$ python3 -q
>>> import numpy as np
>>> np.set_printoptions(precision=3, suppress=True, linewidth=100, legacy="1.25")
>>> def rd(a):
...     return np.round(a, 3) + 0
... 
>>> mat = np.load("layer3.npy")
>>> print(mat)
[[1.    0.7   0.49  0.343 0.24  0.168 0.118 0.082 0.058 0.04  0.028 0.02  0.014 0.01 ]
 [0.7   1.    0.7   0.49  0.343 0.24  0.168 0.118 0.082 0.058 0.04  0.028 0.02  0.014]
 [0.49  0.7   1.    0.7   0.49  0.343 0.24  0.168 0.118 0.082 0.058 0.04  0.028 0.02 ]
 [0.343 0.49  0.7   1.    0.7   0.49  0.343 0.24  0.168 0.118 0.082 0.058 0.04  0.028]
 [0.24  0.343 0.49  0.7   1.    0.7   0.49  0.343 0.24  0.168 0.118 0.082 0.058 0.04 ]
 [0.168 0.24  0.343 0.49  0.7   1.    0.7   0.49  0.343 0.24  0.168 0.118 0.082 0.058]
 [0.118 0.168 0.24  0.343 0.49  0.7   1.    0.7   0.49  0.343 0.24  0.168 0.118 0.082]
 [0.082 0.118 0.168 0.24  0.343 0.49  0.7   1.    0.7   0.49  0.343 0.24  0.168 0.118]
 [0.058 0.082 0.118 0.168 0.24  0.343 0.49  0.7   1.    0.7   0.49  0.343 0.24  0.168]
 [0.04  0.058 0.082 0.118 0.168 0.24  0.343 0.49  0.7   1.    0.7   0.49  0.343 0.24 ]
 [0.028 0.04  0.058 0.082 0.118 0.168 0.24  0.343 0.49  0.7   1.    0.7   0.49  0.343]
 [0.02  0.028 0.04  0.058 0.082 0.118 0.168 0.24  0.343 0.49  0.7   1.    0.7   0.49 ]
 [0.014 0.02  0.028 0.04  0.058 0.082 0.118 0.168 0.24  0.343 0.49  0.7   1.    0.7  ]
 [0.01  0.014 0.02  0.028 0.04  0.058 0.082 0.118 0.168 0.24  0.343 0.49  0.7   1.   ]]
>>> u = np.array([1, 2, 0])
>>> rd(np.cross(mat[8, :3], mat[10, :3]))
array([0., 0., 0.])
>>> L = np.linalg.cholesky(mat)
>>> rd(np.prod(np.diag(L)) ** 2), rd(np.linalg.det(mat))
(0.0, 0.0)
>>> rd(np.diag(L) ** 2)
array([1.  , 0.51, 0.51, 0.51, 0.51, 0.51, 0.51, 0.51, 0.51, 0.51, 0.51, 0.51, 0.51, 0.51])
>>> np.linalg.eigvalsh(mat).min() > 0
True
>>> x0 = np.array([1, 2, 2, 1, 0, 2, 1, 0, 0, 3, 3, 1, 3, 0])
>>> target = mat @ x0
>>> print(rd(target))
[4.443 5.62  6.06  5.824 5.61  6.112 5.948 5.817 6.435 7.88  8.152 7.288 6.631 4.643]
>>> rd(np.linalg.solve(mat.T, mat[10]))
array([0., 0., 0., 0., 0., 0., 0., 0., 0., 0., 1., 0., 0., 0.])
>>> rd(np.linalg.solve(mat, target + mat[:, 9]))
array([1., 2., 2., 1., 0., 2., 1., 0., 0., 4., 3., 1., 3., 0.])
>>> A2 = np.array([[-2, 3, 3, -3, 1, -3, 1, -3, -1, -1, -2],
...     [2, 2, 0, 2, 2, 3, -2, 0, 3, 0, 1]])
>>> feats = np.block([[np.zeros((2, 2)), A2], [A2.T, np.zeros((11, 11))]])
>>> feats
array([[ 0.,  0., -2.,  3.,  3., -3.,  1., -3.,  1., -3., -1., -1., -2.],
       [ 0.,  0.,  2.,  2.,  0.,  2.,  2.,  3., -2.,  0.,  3.,  0.,  1.],
       [-2.,  2.,  0.,  0.,  0.,  0.,  0.,  0.,  0.,  0.,  0.,  0.,  0.],
       [ 3.,  2.,  0.,  0.,  0.,  0.,  0.,  0.,  0.,  0.,  0.,  0.,  0.],
       [ 3.,  0.,  0.,  0.,  0.,  0.,  0.,  0.,  0.,  0.,  0.,  0.,  0.],
       [-3.,  2.,  0.,  0.,  0.,  0.,  0.,  0.,  0.,  0.,  0.,  0.,  0.],
       [ 1.,  2.,  0.,  0.,  0.,  0.,  0.,  0.,  0.,  0.,  0.,  0.,  0.],
       [-3.,  3.,  0.,  0.,  0.,  0.,  0.,  0.,  0.,  0.,  0.,  0.,  0.],
       [ 1., -2.,  0.,  0.,  0.,  0.,  0.,  0.,  0.,  0.,  0.,  0.,  0.],
       [-3.,  0.,  0.,  0.,  0.,  0.,  0.,  0.,  0.,  0.,  0.,  0.,  0.],
       [-1.,  3.,  0.,  0.,  0.,  0.,  0.,  0.,  0.,  0.,  0.,  0.,  0.],
       [-1.,  0.,  0.,  0.,  0.,  0.,  0.,  0.,  0.,  0.,  0.,  0.,  0.],
       [-2.,  1.,  0.,  0.,  0.,  0.,  0.,  0.,  0.,  0.,  0.,  0.,  0.]])
>>> blk = np.stack([feats, 4 * feats, feats[::-1]])
>>> print((blk @ feats.T).shape)
(3, 13, 13)
>>> rd(np.linalg.det(blk))
array([0., 0., 0.])
>>> np.linalg.matrix_rank(blk)
array([4, 4, 4])
>>> rd(np.abs(np.linalg.eigvals(feats)).max())
8.254
>>> np.trace(feats)
0.0
>>> np.allclose(feats, feats.T)
True
>>> rd(np.sort(np.abs(np.linalg.eigvals(feats))))
array([0.   , 0.   , 0.   , 0.   , 0.   , 0.   , 0.   , 0.   , 0.   , 5.28 , 5.28 , 8.254, 8.254])
>>> np.linalg.determinant(feats)
Traceback (most recent call last):
  File "<python-input-27>", line 1, in <module>
    np.linalg.determinant(feats)
    ^^^^^^^^^^^^^^^^^^^^^
AttributeError: module 'numpy.linalg' has no attribute 'determinant'
>>> U, sv, vt = np.linalg.svd(feats)
>>> np.argmax(sv[:-1] / (sv[1:] + 1e-6)) + 1
4
>>> A2 = U[:, :4] @ np.diag(sv[:4]) @ vt[:4]
>>> np.linalg.matrix_rank(A2)
4
>>> np.linalg.matrix_rank(feats, rtol=0.05)
4
>>> print(rd(np.linalg.norm(feats - A2) / np.linalg.norm(feats)))
0.0
>>> print(rd(np.abs(feats - A2).max()))
0.0
>>> rank = np.linalg.matrix_rank(feats)
>>> rank
4
>>> N = np.linalg.svd(feats)[2][rank:].T
>>> [int(np.linalg.matrix_rank(feats[:, :j + 1])) for j in range(13)]
[1, 2, 3, 4, 4, 4, 4, 4, 4, 4, 4, 4, 4]
>>> [int(np.linalg.matrix_rank(np.delete(feats, i, axis=0))) for i in range(13)]
[3, 3, 4, 4, 4, 4, 4, 4, 4, 4, 4, 4, 4]
>>> K = np.load("run10.npy")
>>> K
array([[ 1., -2.,  1., -5., -3., -2., -2.,  3.,  0.,  4.],
       [-1.,  1.,  0., -1.,  5.,  5., -1., -3., -4., -3.],
       [-1.,  2., -3.,  3.,  4., -5., -4.,  3.,  3.,  0.],
       [ 0.,  0.,  0.,  5.,  1.,  1.,  4.,  1.,  0.,  5.],
       [ 0.,  0.,  0.,  3.,  3.,  5.,  3.,  5.,  3.,  3.],
       [ 0.,  0.,  0.,  2.,  2.,  2.,  0.,  5.,  3.,  0.],
       [ 0.,  0.,  0.,  4.,  3.,  1.,  5.,  0.,  1.,  5.],
       [ 0.,  0.,  0.,  4.,  0.,  1.,  3.,  1.,  5.,  4.],
       [ 0.,  0.,  0.,  5.,  2.,  1.,  0.,  2.,  3.,  0.],
       [ 0.,  0.,  0.,  1.,  5.,  4.,  1.,  2.,  4.,  5.]])
>>> x0 = np.array([2, 3, 5, 5, 3, 0, 5, 1, 3, 1])
>>> target = K @ x0
>>> target
array([-36., -12.,   8.,  54.,  56.,  30.,  62.,  55.,  42.,  44.])
>>> rd(np.linalg.solve(K, -2 * target))
array([ -4.,  -6., -10., -10.,  -6.,   0., -10.,  -2.,  -6.,  -2.])
>>> rd(np.linalg.solve(K, K[:, 1]))
array([0., 1., 0., 0., 0., 0., 0., 0., 0., 0.])
>>> x0 = np.array([3, 3, 2, -2, 3, -2, -2, 0, -3, 3])
>>> target = K @ x0
>>> beta, lr = np.zeros(10), 1 / np.linalg.norm(K, 2) ** 2
>>> for i in range(150):
...     beta -= lr * K.T @ (K @ beta - target)
...     if i % 50 == 0: print(i, round(np.linalg.norm(K @ beta - target), 3))
... 
0 31.167
50 1.767
100 1.245
>>> rd(np.linalg.cond(K))
139.495
>>> A2 = np.linalg.inv(K)
>>> rd(np.linalg.cond(K))
139.495
>>> rd(np.linalg.slogdet(K)[0])
-1.0
>>> rd(K @ A2)
array([[1., 0., 0., 0., 0., 0., 0., 0., 0., 0.],
       [0., 1., 0., 0., 0., 0., 0., 0., 0., 0.],
       [0., 0., 1., 0., 0., 0., 0., 0., 0., 0.],
       [0., 0., 0., 1., 0., 0., 0., 0., 0., 0.],
       [0., 0., 0., 0., 1., 0., 0., 0., 0., 0.],
       [0., 0., 0., 0., 0., 1., 0., 0., 0., 0.],
       [0., 0., 0., 0., 0., 0., 1., 0., 0., 0.],
       [0., 0., 0., 0., 0., 0., 0., 1., 0., 0.],
       [0., 0., 0., 0., 0., 0., 0., 0., 1., 0.],
       [0., 0., 0., 0., 0., 0., 0., 0., 0., 1.]])
>>> E = np.loadtxt("sample17.csv", delimiter=",")
>>> rd(E)
array([[-0.715,  0.474, -0.341, -0.01 , -0.133,  0.629, -0.184, -0.47 , -0.431, -0.205, -0.176,
        -0.371,  0.091,  0.279],
       [ 0.474, -0.609,  0.006,  0.368,  0.546, -0.648,  0.203,  0.134,  0.276, -0.377, -0.467,
        -0.463,  0.188,  0.168],
       [-0.341,  0.006, -0.854, -0.262,  0.153, -0.763,  0.339, -0.323, -0.041,  0.22 , -0.062,
        -0.015, -0.227,  0.123],
       [-0.01 ,  0.368, -0.262, -0.864,  0.429, -0.374,  0.413,  0.305, -0.229, -0.533, -0.216,
        -0.274,  0.169,  0.257],
       [-0.133,  0.546,  0.153,  0.429, -0.134, -0.247,  0.766, -0.044,  0.14 ,  0.357, -0.208,
        -0.33 ,  0.313,  0.419],
       [ 0.629, -0.648, -0.763, -0.374, -0.247, -0.198, -0.289, -0.053, -0.339,  0.153,  0.818,
        -0.195,  0.422,  0.14 ],
       [-0.184,  0.203,  0.339,  0.413,  0.766, -0.289, -0.869, -0.702,  0.241,  0.386,  0.116,
        -0.399,  0.15 ,  0.193],
       [-0.47 ,  0.134, -0.323,  0.305, -0.044, -0.053, -0.702, -0.445, -0.015, -0.514,  0.073,
        -0.065,  0.168, -0.05 ],
       [-0.431,  0.276, -0.041, -0.229,  0.14 , -0.339,  0.241, -0.015, -1.188,  0.57 , -0.229,
        -0.208,  0.183, -0.287],
       [-0.205, -0.377,  0.22 , -0.533,  0.357,  0.153,  0.386, -0.514,  0.57 , -0.388, -0.381,
        -0.665, -0.057, -0.178],
       [-0.176, -0.467, -0.062, -0.216, -0.208,  0.818,  0.116,  0.073, -0.229, -0.381, -0.612,
         0.29 , -0.164, -0.023],
       [-0.371, -0.463, -0.015, -0.274, -0.33 , -0.195, -0.399, -0.065, -0.208, -0.665,  0.29 ,
        -0.749, -0.388, -0.223],
       [ 0.091,  0.188, -0.227,  0.169,  0.313,  0.422,  0.15 ,  0.168,  0.183, -0.057, -0.164,
        -0.388, -0.747,  0.361],
       [ 0.279,  0.168,  0.123,  0.257,  0.419,  0.14 ,  0.193, -0.05 , -0.287, -0.178, -0.023,
        -0.223,  0.361, -1.627]])
>>> np.all(np.linalg.eigvalsh(E) > 0)
False
>>> [round(float(np.linalg.det(E[:i, :i])), 2) + 0 for i in range(1, 15)]
[-0.71, 0.21, -0.11, -0.01, 0.13, 0.3, -0.42, -0.18, 0.24, -0.79, 0.14, -0.11, 0.0, 0.0]
>>> W0 = np.load("data.npy")
>>> rd(W0)
array([[ 2.267,  1.168, -3.97 , -0.099,  2.535,  3.901, -0.366],
       [-0.644, -1.217,  2.257, -4.467,  1.605, -0.467,  3.071],
       [ 0.647, -0.217, -0.39 , -2.529,  1.96 ,  1.471,  1.489],
       [ 0.538, -0.729,  0.69 , -2.693,  1.501,  1.307,  1.194],
       [ 1.035,  0.455, -1.928, -1.947,  2.438,  2.053,  1.385],
       [ 1.622, -0.262, -0.787, -1.067,  1.427,  2.933, -0.505],
       [ 2.97 ,  0.525, -3.034,  0.955,  1.54 ,  4.955, -2.415],
       [ 4.498,  2.315, -7.378,  3.247,  2.566,  7.247, -3.681],
       [ 5.232,  1.527, -6.169,  4.348,  1.411,  8.348, -5.937],
       [-1.024, -0.221,  0.453, -5.036,  2.792, -1.036,  4.828]])
>>> A2 = np.linalg.inv(mat)
>>> rd(np.linalg.slogdet(mat)[0])
1.0
>>> np.allclose(A2, mat.T)
False
>>> print(rd(np.linalg.det(mat) * np.linalg.det(A2)))
1.0
>>> u, v = W0[9], W0[4]
>>> print(rd(u @ v))
19.134
>>> p = (u @ v) / (u @ u) * u
>>> rd(p)
array([-0.333, -0.072,  0.147, -1.638,  0.908, -0.337,  1.57 ])
>>> rd(v - p)
array([ 1.368,  0.527, -2.075, -0.309,  1.53 ,  2.39 , -0.185])
>>> np.linalg.matrix_rank(np.outer(u, v))
1
>>> print(rd(np.linalg.norm(u + v) ** 2 + np.linalg.norm(u - v) ** 2))
159.397
>>> rd((v - p) @ u)
0.0
>>> U, sv, vt = np.linalg.svd(W0)
>>> rd(sv)
array([21.883, 11.149,  3.614,  0.   ,  0.   ,  0.   ,  0.   ])
>>> A2 = U[:, :3] @ np.diag(sv[:3]) @ vt[:3]
>>> print(rd(np.linalg.norm(W0 - A2, 2)), rd(sv[3]))
0.0 0.0
>>> rd(A2)
array([[ 2.267,  1.168, -3.97 , -0.099,  2.535,  3.901, -0.366],
       [-0.644, -1.217,  2.257, -4.467,  1.605, -0.467,  3.071],
       [ 0.647, -0.217, -0.39 , -2.529,  1.96 ,  1.471,  1.489],
       [ 0.538, -0.729,  0.69 , -2.693,  1.501,  1.307,  1.194],
       [ 1.035,  0.455, -1.928, -1.947,  2.438,  2.053,  1.385],
       [ 1.622, -0.262, -0.787, -1.067,  1.427,  2.933, -0.505],
       [ 2.97 ,  0.525, -3.034,  0.955,  1.54 ,  4.955, -2.415],
       [ 4.498,  2.315, -7.378,  3.247,  2.566,  7.247, -3.681],
       [ 5.232,  1.527, -6.169,  4.348,  1.411,  8.348, -5.937],
       [-1.024, -0.221,  0.453, -5.036,  2.792, -1.036,  4.828]])
>>> rd(np.linalg.norm(W0 - A2) / np.linalg.norm(W0))
0.0
>>> print(np.linalg.matrix_rank(W0, rtol=0.05))
3
>>> np.linalg.matrix_rank(A2)
3
>>> M = np.load("mat.npy")
>>> M
array([[-2.406,  1.666,  1.262, -0.165,  2.679, -3.83 ,  5.872, -4.55 ],
       [-2.444, -0.898,  1.451,  4.094,  1.529,  3.931,  0.288, -2.966],
       [-2.116,  1.081, -0.241, -0.142,  2.501, -3.508,  3.672, -3.479],
       [-2.384,  0.76 ,  3.39 ,  3.24 ,  3.223,  3.973, -1.346, -1.316],
       [-2.533, -1.226,  3.498,  2.477,  2.338,  5.385,  0.051, -1.595],
       [-3.435, -0.745,  2.28 ,  4.936,  0.983,  4.546,  0.181,  0.216],
       [-0.372,  0.455,  2.042,  2.659,  1.698,  3.974,  0.827, -2.943],
       [-1.067,  2.293,  1.246, -0.675,  0.536, -2.809,  4.657, -5.528],
       [ 0.108, -0.541,  4.774,  3.235,  0.592,  3.847,  1.263, -1.323],
       [-2.319,  0.535,  3.289,  3.46 ,  0.053,  4.212,  2.069, -2.644],
       [-2.117, -0.893,  0.764,  2.151,  1.694,  4.447,  0.033, -1.33 ],
       [-1.992, -0.076,  2.71 ,  2.974,  0.887,  3.708,  1.049, -2.442],
       [-0.774,  1.173,  1.137, -2.618,  2.772, -2.656,  4.167, -6.184],
       [-0.938, -0.226,  1.111,  2.626,  2.051,  2.835,  1.265, -2.013],
       [-1.736,  1.994, -0.281, -2.511,  1.596, -2.977,  4.972, -5.552],
       [-3.051, -1.127,  2.405,  3.755,  1.657,  4.221,  0.138, -1.709],
       [-1.697,  0.771, -0.1  , -1.421,  2.958, -2.39 ,  4.377, -6.074],
       [-1.372,  1.642,  0.012, -0.183,  2.803, -4.623,  4.277, -4.163],
       [-2.109,  1.045,  0.785, -1.593,  2.058, -4.127,  3.3  , -3.692],
       [-2.653, -0.411,  2.693,  4.354,  1.99 ,  5.06 ,  0.01 , -3.696],
       [-1.925,  0.763,  0.414, -2.186,  1.762, -2.407,  3.258, -4.198],
       [-2.463, -0.156,  2.692,  3.811,  2.181,  4.275, -0.028, -0.763],
       [-0.056, -0.761, -1.213, -3.149,  4.044, -3.007,  4.41 , -4.331],
       [-1.157,  1.324, -0.238, -2.377,  2.709, -3.516,  4.203, -5.059],
       [-1.539, -1.216,  3.935,  4.197,  1.295,  3.365,  0.903, -0.663],
       [-1.59 , -0.671,  0.704, -2.83 ,  1.604, -2.593,  2.496, -4.477],
       [-0.358,  1.776,  0.678, -1.49 ,  3.796, -3.071,  4.906, -5.485],
       [-0.397,  0.052,  1.613, -1.345, -0.496, -3.106,  5.569, -3.568]])
>>> Xc = M - M.mean(axis=0)
>>> vecs = np.linalg.svd(Xc)[2][:2]
>>> A2 = Xc - Xc @ vecs.T @ vecs
>>> print(rd(np.cov(Xc @ vecs.T, rowvar=False)))
[[29.254  0.   ]
 [ 0.     1.598]]
>>> np.linalg.norm(A2, axis=1).round(6).argmax()
25
>>> rd(np.diag(vecs.T @ vecs))
array([0.018, 0.063, 0.29 , 0.333, 0.367, 0.501, 0.343, 0.086])
